$ python3 -q
>>> import numpy as np
>>> np.set_printoptions(precision=2, suppress=True, linewidth=160)
>>> def rnd(a):
...     return np.round(a, 2) + 0
... 
>>> data = np.load("out7.npy")
>>> data
array([[ 2., -2., -5.,  4.,  0.],
       [-1., -1.,  4., -1.,  0.],
       [ 1.,  3., -4.,  3.,  0.],
       [-2.,  3., -2.,  1.,  0.],
       [ 0.,  0.,  0.,  0.,  4.]])
>>> rnd(np.linalg.norm(data, 1)), rnd(np.linalg.norm(data, np.inf))
(np.float64(15.0), np.float64(13.0))
>>> rnd(np.linalg.norm(data, axis=0))
array([3.16, 4.8 , 7.81, 5.2 , 4.  ])
>>> rnd(np.linalg.norm(data, axis=1))
array([7.  , 4.36, 5.92, 4.24, 4.  ])
>>> data[0] @ data[1]
np.float64(-24.0)
>>> rnd(np.linalg.norm(data, 2))
np.float64(9.55)
>>> A2 = np.array([[-2, 0, -3], [-1, 1, 1]])
>>> Z = np.kron(A2, data)
>>> np.linalg.matrix_rank(Z)
np.int64(10)
>>> Z.shape
(10, 15)
>>> feats = np.load("test10.npy")
>>> feats
array([[0, 0, 0, 0, 0],
       [0, 0, 1, 1, 0],
       [0, 1, 0, 1, 0],
       [0, 1, 1, 0, 0],
       [0, 0, 0, 0, 0]])
>>> rnd(np.sort(np.linalg.eigvals(feats).real))
array([-1., -1.,  0.,  0.,  2.])
>>> (feats != 0).astype(int)
array([[0, 0, 0, 0, 0],
       [0, 0, 1, 1, 0],
       [0, 1, 0, 1, 0],
       [0, 1, 1, 0, 0],
       [0, 0, 0, 0, 0]])
>>> (np.linalg.matrix_power((feats != 0) + (feats.T != 0) + np.eye(5), 5) > 0).astype(int)
array([[1, 0, 0, 0, 0],
       [0, 1, 1, 1, 0],
       [0, 1, 1, 1, 0],
       [0, 1, 1, 1, 0],
       [0, 0, 0, 0, 1]])
>>> np.flatnonzero(np.linalg.matrix_power((feats != 0) + (feats.T != 0) + np.eye(5), 5)[2])
array([1, 2, 3])
